$ ipython --no-banner

In [1]: import numpy as np

In [2]: from numpy import linalg as LA

In [3]: np.set_printoptions(precision=1, suppress=True, linewidth=120, legacy="1.25")

In [4]: def rnd(a):
   ...:     return np.round(a, 1) + 0
   ...: 

In [5]: m1 = np.load("w.npy")

In [6]: m1
Out[6]: 
array([[0, 0, 3, 3],
       [0, 0, 0, 3],
       [0, 0, 0, 0]])

In [7]: # rows and columns are dependent

In [8]: Uu, s, Vh = LA.svd(m1, full_matrices=False)

In [9]: rnd(np.cumsum(s ** 2) / np.sum(s ** 2))
Out[9]: array([0.9, 1. , 1. ])

In [10]: np.abs(m1).max()
Out[10]: 3

In [11]: np.zeros(3, 4)
TypeError: Cannot interpret '4' as a data type


In [12]: LA.matrix_rank(m1)
Out[12]: 2

In [13]: m1.shape
Out[13]: (3, 4)

In [14]: r = LA.matrix_rank(m1)

In [15]: r
Out[15]: 2

In [16]: null = LA.svd(m1)[2][r:].T

In [17]: rnd(null @ null.T)
Out[17]: 
array([[1., 0., 0., 0.],
       [0., 1., 0., 0.],
       [0., 0., 0., 0.],
       [0., 0., 0., 0.]])

In [18]: null.shape
Out[18]: (4, 2)

In [19]: LA.matrix_rank(m1.T @ m1), LA.matrix_rank(m1 @ m1.T)
Out[19]: (2, 2)

In [20]: Uu, s, Vh = LA.svd(m1)

In [21]: np.argmax(s[:-1] / (s[1:] + 1e-6)) + 1
Out[21]: 2

In [22]: B = Uu[:, :2] @ np.diag(s[:2]) @ Vh[:2]

In [23]: rnd(np.abs(m1 - B).max())
Out[23]: 0.0

In [24]: LA.matrix_rank(B)
Out[24]: 2

In [25]: LA.matrix_rank(m1, rtol=0.05)
Out[25]: 2

In [26]: J = np.load("out14.npy")

In [27]: J
Out[27]: 
array([[3, 3, 0, 6],
       [1, 3, 3, 6],
       [3, 1, 2, 2],
       [0, 2, 0, 4]])

In [28]: # null space of dimension 1

In [29]: def softmax(z):
    ...:     e = np.exp(z - z.max(axis=-1, keepdims=True))
    ...:     return e / e.sum(axis=-1, keepdims=True)
    ...: 

In [30]: rnd(softmax(10 * J[2]))
Out[30]: array([1., 0., 0., 0.])

In [31]: S = J @ J.T / np.sqrt(4)

In [32]: rnd(softmax(S))
Out[32]: 
array([[1. , 0. , 0. , 0. ],
       [0. , 1. , 0. , 0. ],
       [0.5, 0.5, 0. , 0. ],
       [0.5, 0.5, 0. , 0. ]])

In [33]: rnd(softmax(S + np.triu(np.full(S.shape, -np.inf), 1)))
Out[33]: 
array([[1. , 0. , 0. , 0. ],
       [0. , 1. , 0. , 0. ],
       [0.5, 0.5, 0. , 0. ],
       [0.5, 0.5, 0. , 0. ]])

In [34]: Uu, s, Vh = LA.svd(J)

In [35]: evecs = Vh[:(s > 1e-8).sum()]

In [36]: rng = np.random.default_rng(661807)

In [37]: vec = J[0] + -1 * J[2] + rng.integers(2) * np.eye(4)[1]

In [38]: vec
Out[38]: array([ 0.,  2., -2.,  4.])

In [39]: rnd(LA.norm(vec - evecs.T @ evecs @ vec))
Out[39]: 0.0

In [40]: rnd(np.diag(evecs.T @ evecs))
Out[40]: array([1. , 0.2, 1. , 0.8])

In [41]: np.allclose(evecs.T @ evecs @ vec, vec)
Out[41]: True

In [42]: LA.matrix_rank(np.vstack([J, vec]))
Out[42]: 3

In [43]: rnd(LA.norm(J, axis=0))
Out[43]: array([4.4, 4.8, 3.6, 9.6])

In [44]: rnd(LA.norm(J, 2))
Out[44]: 11.5

In [45]: K = np.array([[1, 6, 1, 0], [4, 9, 4, 3], [1, 6, 1, 0]])

In [46]: # row 2 repeats row 0

In [47]: Uu, s, Vh = LA.svd(K)

In [48]: evecs = Vh[:(s > 1e-8).sum()]

In [49]: vec = K[0] + 2 * K[2] + rng.integers(2) * np.eye(4)[0]

In [50]: vec
Out[50]: array([ 4., 18.,  3.,  0.])

In [51]: LA.matrix_rank(np.vstack([K, vec]))
Out[51]: 3

In [52]: np.allclose(evecs.T @ evecs @ vec, vec)
Out[52]: False

In [53]: r = LA.matrix_rank(K)

In [54]: r
Out[54]: 2

In [55]: null = LA.svd(K)[2][r:].T

In [56]: np.allclose(K @ null, 0)
Out[56]: True

In [57]: rnd(K @ null)
Out[57]: 
array([[0., 0.],
       [0., 0.],
       [0., 0.]])

In [58]: [int(LA.matrix_rank(K[:, :j + 1])) for j in range(4)]
Out[58]: [1, 2, 2, 2]

In [59]: np.abs(np.diag(LA.qr(K)[1])) > 1e-9
Out[59]: array([ True,  True, False])

In [60]: rnd(np.trace(LA.pinv(K) @ K))
Out[60]: 2.0

In [61]: rnd(K @ LA.pinv(K) @ K)
Out[61]: 
array([[1., 6., 1., 0.],
       [4., 9., 4., 3.],
       [1., 6., 1., 0.]])

In [62]: F = np.load("block7.npy")

In [63]: F
Out[63]: 
array([[ 21,   1,   0,   2],
       [ -2,  -5,   1,   1],
       [ -1,  -2,  17,  -1],
       [  2,   2,   2, -10]])

In [64]: q, r_ = LA.qr(F)

In [65]: q.shape, r_.shape
Out[65]: ((4, 4), (4, 4))

In [66]: np.trace(q @ q.T)
Out[66]: 4.0

In [67]: rnd(q.T @ q)
Out[67]: 
array([[1., 0., 0., 0.],
       [0., 1., 0., 0.],
       [0., 0., 1., 0.],
       [0., 0., 0., 1.]])

In [68]: rnd(q)
Out[68]: 
array([[-1. , -0.1,  0. , -0.1],
       [ 0.1, -0.9,  0.3,  0.4],
       [ 0. , -0.3, -0.9, -0.1],
       [-0.1,  0.3, -0.3,  0.9]])

In [69]: Uu, s, Vh = LA.svd(m1)

In [70]: evecs = Vh[:(s > 1e-8).sum()]

In [71]: vec = m1[2] + 5 * m1[1] + rng.integers(2) * np.eye(4)[0]

In [72]: vec
Out[72]: array([ 0.,  0.,  0., 15.])

In [73]: rnd(np.diag(evecs.T @ evecs))
Out[73]: array([0., 0., 1., 1.])

In [74]: rnd(LA.norm(vec - evecs.T @ evecs @ vec))
Out[74]: 0.0

In [75]: LA.matrix_rank(np.vstack([m1, vec]))
Out[75]: 2

In [76]: rnd(evecs.T @ evecs)
Out[76]: 
array([[0., 0., 0., 0.],
       [0., 0., 0., 0.],
       [0., 0., 1., 0.],
       [0., 0., 0., 1.]])

In [77]: proj = np.triu(np.array([[3, 2, -1, 2], [0, 2, -3, -3], [-2, -2, 3, -1], [1, -1, 1, 2]]), 1) + np.eye(4)

In [78]: B = proj @ F @ LA.inv(proj)

In [79]: np.trace(B), np.trace(F)
Out[79]: (23.0, 23)

In [80]: B
Out[80]: 
array([[  22.,  -47., -130., -330.],
       [  -5.,    5.,  -46.,   13.],
       [  -3.,    2.,   18.,   39.],
       [   2.,   -2.,   -2.,  -22.]])

In [81]: vec = np.array([1, 1, 0, 2])

In [82]: target = F @ vec

In [83]: c, lr = np.zeros(4), 1 / LA.norm(F, 2) ** 2

In [84]: for i in range(30):
    ...:     c -= lr * F.T @ (F @ c - target)
    ...:     if i % 10 == 0: print(i, round(LA.norm(F @ c - target), 1))
    ...: 
0 13.6
10 4.1
20 2.7

In [85]: rnd(c)
Out[85]: array([ 1. ,  0.6, -0.1,  1.9])

In [86]: evals, evecs = LA.eig(F)

In [87]: rnd(np.sort(LA.eigvals(F @ F)))
Out[87]: array([ 19.2, 110. , 284.5, 441.3])

In [88]: rnd(np.prod(evals))
Out[88]: 16296.0

In [89]: rnd(F @ evecs[:, 0] - evals[0] * evecs[:, 0])
Out[89]: array([0., 0., 0., 0.])

In [90]: rnd(np.sort(LA.eigvals(F.T)))
Out[90]: array([-10.5,  -4.4,  16.9,  21. ])

In [91]: rnd(evals)
Out[91]: array([ 21. ,  16.9, -10.5,  -4.4])
